% python3 -q
>>> import numpy as np
>>> np.set_printoptions(precision=4, suppress=True, linewidth=140, legacy="1.25")
>>> A = np.loadtxt("sample7.csv", delimiter=",")
>>> A
array([[ 0.,  0.,  0.,  0.,  0.,  0.,  0.,  0.],
       [ 2., -2.,  0.,  0.,  0.,  0.,  0.,  0.],
       [ 2.,  2., -1.,  0.,  0.,  0.,  0.,  0.],
       [ 2.,  0.,  0., -1.,  0.,  0.,  0.,  0.],
       [ 0.,  0.,  1.,  1.,  2.,  0.,  0.,  0.],
       [ 2.,  2.,  0., -2., -1.,  1.,  0.,  0.],
       [ 1.,  2., -1., -1.,  0., -1.,  0.,  0.],
       [ 1., -1.,  2.,  0., -2.,  2., -1.,  2.]])
>>> A.sum(axis=0)
array([10.,  3.,  1., -3., -1.,  2., -1.,  2.])
>>> np.unravel_index(np.abs(A).argmax(), A.shape)
(1, 0)
>>> np.count_nonzero(A)
27
>>> A.sum(axis=1)
array([0., 0., 3., 1., 4., 2., 0., 3.])
>>> round(float(np.linalg.norm(A)), 4)
8.3066
>>> A.mean(axis=0)
array([ 1.25 ,  0.375,  0.125, -0.375, -0.125,  0.25 , -0.125,  0.25 ])
>>> np.linalg.matrix_rank(A)
6
>>> A.shape
(8, 8)
>>> left, sv, vt = np.linalg.svd(A)
>>> V = vt[:(sv > 1e-8).sum()]
>>> rng = np.random.default_rng(86)
>>> vec = A[5] + 5 * A[3] + rng.integers(2) * np.eye(8)[2]
>>> vec
array([12.,  2.,  1., -7., -1.,  1.,  0.,  0.])
>>> np.diag(V.T @ V)
array([0.9811, 0.9811, 0.697 , 0.9242, 0.8295, 0.8295, 0.1515, 0.6061])
>>> np.linalg.matrix_rank(np.vstack([A, vec]))
7
>>> data = np.load("out6.npy")
>>> data
array([[ 0,  0, -1, -1,  1,  0, -1,  2, -1,  0, -2, -1],
       [ 2, -2,  0,  0,  1,  2, -2, -2,  1, -2,  0, -1],
       [ 2, -2,  0,  0,  0,  1, -1,  1, -2,  1, -1,  0],
       [-2,  1,  2,  2, -1,  2,  2,  2, -1, -2, -2, -2],
       [-2,  0, -1,  0, -2,  0, -2, -1,  1,  1,  1, -2],
       [-1,  2,  1, -1, -2,  0, -1, -2, -1, -2,  2, -2],
       [ 2,  1,  1,  0,  0,  1,  2,  2,  1,  2, -2, -1],
       [-2, -1, -2, -1, -2,  0,  0,  2, -2, -2,  0,  0],
       [-2,  1, -1,  1, -1,  1,  2,  0, -2,  2,  1,  0],
       [-2, -1, -2, -2, -2,  0,  2,  1,  0,  0,  2,  1],
       [ 2,  1,  1,  1,  0, -2,  2, -2, -1, -1, -1, -1],
       [ 2,  1,  0, -2,  2, -1, -1,  0, -1, -1, -2,  1]])
>>> z = rng.permutation(12)
>>> out = data[:, z] * rng.choice([-1, 1], 12)
>>> out
array([[ 1,  0, -1,  0, -1,  1, -2,  1,  2,  0, -1,  0],
       [ 0, -2, -1,  2,  0,  2,  0, -1, -2, -2, -1, -2],
       [ 0,  1,  0,  2,  0,  1, -1,  2,  1, -1,  0, -2],
       [-2, -2,  1, -1,  2, -2, -2,  1,  2, -2, -2,  2],
       [ 1,  1,  2,  0,  0,  2,  1, -1, -1,  0, -2,  2],
       [-1, -2,  2, -2, -1,  1,  2,  1, -2,  0, -2,  1],
       [-1,  2,  0, -1,  0, -2, -2, -1,  2, -1, -1, -2],
       [ 2, -2,  2,  1, -1,  0,  0,  2,  2,  0,  0,  2],
       [ 1,  2,  1, -1,  1, -2,  1,  2,  0, -1,  0,  2],
       [ 2,  0,  2,  1, -2, -2,  2,  0,  1,  0,  1,  2],
       [-1, -1,  0, -1,  1, -2, -1,  1, -2,  2, -1, -2],
       [ 0, -1, -2, -1, -2,  1, -2,  1,  0,  1,  1, -2]])
>>> left, _, vt = np.linalg.svd(data.T @ out)
>>> z
array([ 2,  9,  4,  1,  3,  6, 10,  8,  7,  5, 11,  0])
>>> np.round(np.linalg.lstsq(data, out)[0], 4) + 0
array([[ 0.,  0.,  0.,  0.,  0.,  0.,  0.,  0.,  0.,  0.,  0., -1.],
       [ 0.,  0.,  0., -1.,  0.,  0.,  0.,  0.,  0.,  0.,  0.,  0.],
       [-1.,  0.,  0.,  0.,  0.,  0.,  0.,  0.,  0.,  0.,  0.,  0.],
       [ 0.,  0.,  0.,  0.,  1.,  0.,  0.,  0.,  0.,  0.,  0.,  0.],
       [ 0.,  0., -1.,  0.,  0.,  0.,  0.,  0.,  0.,  0.,  0.,  0.],
       [ 0.,  0.,  0.,  0.,  0.,  0.,  0.,  0.,  0., -1.,  0.,  0.],
       [ 0.,  0.,  0.,  0.,  0., -1.,  0.,  0.,  0.,  0.,  0.,  0.],
       [ 0.,  0.,  0.,  0.,  0.,  0.,  0.,  0.,  1.,  0.,  0.,  0.],
       [ 0.,  0.,  0.,  0.,  0.,  0.,  0., -1.,  0.,  0.,  0.,  0.],
       [ 0.,  1.,  0.,  0.,  0.,  0.,  0.,  0.,  0.,  0.,  0.,  0.],
       [ 0.,  0.,  0.,  0.,  0.,  0.,  1.,  0.,  0.,  0.,  0.,  0.],
       [ 0.,  0.,  0.,  0.,  0.,  0.,  0.,  0.,  0.,  0.,  1.,  0.]])
>>> np.round(left @ vt, 4) + 0
array([[ 0.,  0.,  0.,  0.,  0.,  0.,  0.,  0.,  0.,  0.,  0., -1.],
       [ 0.,  0.,  0., -1.,  0.,  0.,  0.,  0.,  0.,  0.,  0.,  0.],
       [-1.,  0.,  0.,  0.,  0.,  0.,  0.,  0.,  0.,  0.,  0.,  0.],
       [ 0.,  0.,  0.,  0.,  1.,  0.,  0.,  0.,  0.,  0.,  0.,  0.],
       [ 0.,  0., -1.,  0.,  0.,  0.,  0.,  0.,  0.,  0.,  0.,  0.],
       [ 0.,  0.,  0.,  0.,  0.,  0.,  0.,  0.,  0., -1.,  0.,  0.],
       [ 0.,  0.,  0.,  0.,  0., -1.,  0.,  0.,  0.,  0.,  0.,  0.],
       [ 0.,  0.,  0.,  0.,  0.,  0.,  0.,  0.,  1.,  0.,  0.,  0.],
       [ 0.,  0.,  0.,  0.,  0.,  0.,  0., -1.,  0.,  0.,  0.,  0.],
       [ 0.,  1.,  0.,  0.,  0.,  0.,  0.,  0.,  0.,  0.,  0.,  0.],
       [ 0.,  0.,  0.,  0.,  0.,  0.,  1.,  0.,  0.,  0.,  0.,  0.],
       [ 0.,  0.,  0.,  0.,  0.,  0.,  0.,  0.,  0.,  0.,  1.,  0.]])
